>>> import numpy as np
>>> np.set_printoptions(precision=1, suppress=True, linewidth=120, legacy="1.25")
>>> rd = lambda a: np.round(a, 1) + 0
>>> arr = np.loadtxt("out14.csv", delimiter=",")
>>> print(arr)
[[ 0. -3. -3. -3.]
 [ 0.  1.  3. -1.]
 [ 0.  0.  0.  0.]
 [ 0.  0.  0.  0.]]
>>> print(arr - arr[0])
[[0. 0. 0. 0.]
 [0. 4. 6. 2.]
 [0. 3. 3. 3.]
 [0. 3. 3. 3.]]
>>> print(np.abs(arr).max())
3.0
>>> print(np.linalg.matrix_rank(arr))
2
>>> print(arr.mean(axis=0))
[ 0.  -0.5  0.  -1. ]
>>> print(np.diff(arr, axis=0))
[[ 0.  4.  6.  2.]
 [ 0. -1. -3.  1.]
 [ 0.  0.  0.  0.]]
>>> arr[4]
Traceback (most recent call last):
  File "<python-input-10>", line 1, in <module>
    arr[4]
    ~~~^^^
IndexError: index 4 is out of bounds for axis 0 with size 4
>>> print(arr.sum(axis=0))
[ 0. -2.  0. -4.]
>>> print(rd(np.linalg.svd(arr, compute_uv=False)))
[5.6 2.6 0.  0. ]
>>> print(np.allclose(arr[:-1].T @ np.linalg.lstsq(arr[:-1].T, arr[-1])[0], arr[-1]))
True
>>> print(rd(np.trace(np.linalg.pinv(arr) @ arr)))
2.0
>>> try:
...     np.linalg.inv(arr)
... except np.linalg.LinAlgError as e:
...     print(repr(e))
... 
LinAlgError('Singular matrix')
>>> print(rd(arr @ np.linalg.pinv(arr) @ arr))
[[ 0. -3. -3. -3.]
 [ 0.  1.  3. -1.]
 [ 0.  0.  0.  0.]
 [ 0.  0.  0.  0.]]
>>> hat = np.triu(np.array([[0, 1, 2, 2], [0, 1, 2, 0], [1, 2, 2, 0], [1, 2, 0, 1]]), 1) + np.eye(4)
>>> B = hat @ arr @ np.linalg.inv(hat)
>>> print(rd(np.linalg.det(B)))
0.0
>>> print(B)
[[ 0. -2.  4. -4.]
 [ 0.  1.  1. -1.]
 [ 0.  0.  0.  0.]
 [ 0.  0.  0.  0.]]
>>> print(hat @ arr - arr @ hat)
[[ 0.  1.  9. -1.]
 [ 0.  0. -2.  0.]
 [ 0.  0.  0.  0.]
 [ 0.  0.  0.  0.]]
>>> print(np.linalg.matrix_rank(B))
2
